$ python3 -q
>>> import numpy as np
>>> import numpy.linalg as la
>>> np.set_printoptions(precision=4, suppress=True, linewidth=120, legacy="1.25")
>>> tidy = lambda a: np.round(a, 4) + 0
>>> m1 = np.array([[9, -1, 14, -3, 1],
...     [-1, 9, -2, 15, -5],
...     [14, -2, 22, -6, 3],
...     [-3, 15, -6, 27, -12],
...     [1, -5, 3, -12, 10]])
>>> other = m1[0, 0] * m1[1:] - np.outer(m1[1:, 0], m1[0])
>>> print(other)
[[   0   80   -4  132  -44]
 [   0   -4    2  -12   13]
 [   0  132  -12  234 -105]
 [   0  -44   13 -105   89]]
>>> print(tidy(m1[:, 0] / m1[0, 0]))
[ 1.     -0.1111  1.5556 -0.3333  0.1111]
>>> print(la.matrix_rank(other), la.matrix_rank(m1))
2 3
>>> W2 = np.sign(np.array([[-1, 2, -3, -2], [-2, 2, -3, -3], [0, -2, -3, 3], [0, -2, -3, 1]]))
>>> other = (np.tril(W2, -1) + np.eye(4)) @ (np.triu(W2, 1) + np.eye(4))
>>> ev = np.array([4, -1, -2, 0])
>>> X = np.rint(other * ev @ la.inv(other)) + 0
>>> print(X)
[[-4. -8. -1. -2.]
 [ 0.  4.  0.  0.]
 [ 6.  6.  1.  4.]
 [ 2.  2.  1.  0.]]
>>> rank = la.matrix_rank(X)
>>> print(rank)
3
>>> ns = la.svd(X)[2][rank:].T
>>> print([int(la.matrix_rank(X[:, :j + 1])) for j in range(4)])
[1, 2, 3, 3]
>>> print(tidy(ns @ ns.T))
[[ 0.1667  0.     -0.3333 -0.1667]
 [ 0.      0.      0.      0.    ]
 [-0.3333  0.      0.6667  0.3333]
 [-0.1667  0.      0.3333  0.1667]]
>>> print([int(la.matrix_rank(X[:i])) for i in range(1, len(X) + 1)])
[1, 2, 3, 3]
>>> print(tidy(X @ ns))
[[0.]
 [0.]
 [0.]
 [0.]]
>>> print(ns.shape)
(4, 1)
>>> print([int(la.matrix_rank(np.delete(X, i, axis=0))) for i in range(4)])
[3, 3, 3, 3]
>>> U, sv, vt = la.svd(X)
>>> evecs = vt[:(sv > 1e-8).sum()]
>>> rng = np.random.default_rng(998239)
>>> x0 = X[3] + -3 * X[1] + rng.integers(2) * np.eye(4)[0]
>>> print(x0)
[  3. -10.   1.   0.]
>>> print(np.allclose(evecs.T @ evecs @ x0, x0))
False
>>> print(tidy(np.diag(evecs.T @ evecs)))
[0.8333 1.     0.3333 0.8333]
>>> print(la.matrix_rank(np.vstack([X, x0])))
4
>>> print(tidy(evecs.T @ evecs))
[[ 0.8333  0.      0.3333  0.1667]
 [ 0.      1.      0.      0.    ]
 [ 0.3333  0.      0.3333 -0.3333]
 [ 0.1667  0.     -0.3333  0.8333]]
>>> print(tidy(la.norm(x0 - evecs.T @ evecs @ x0)))
0.4082
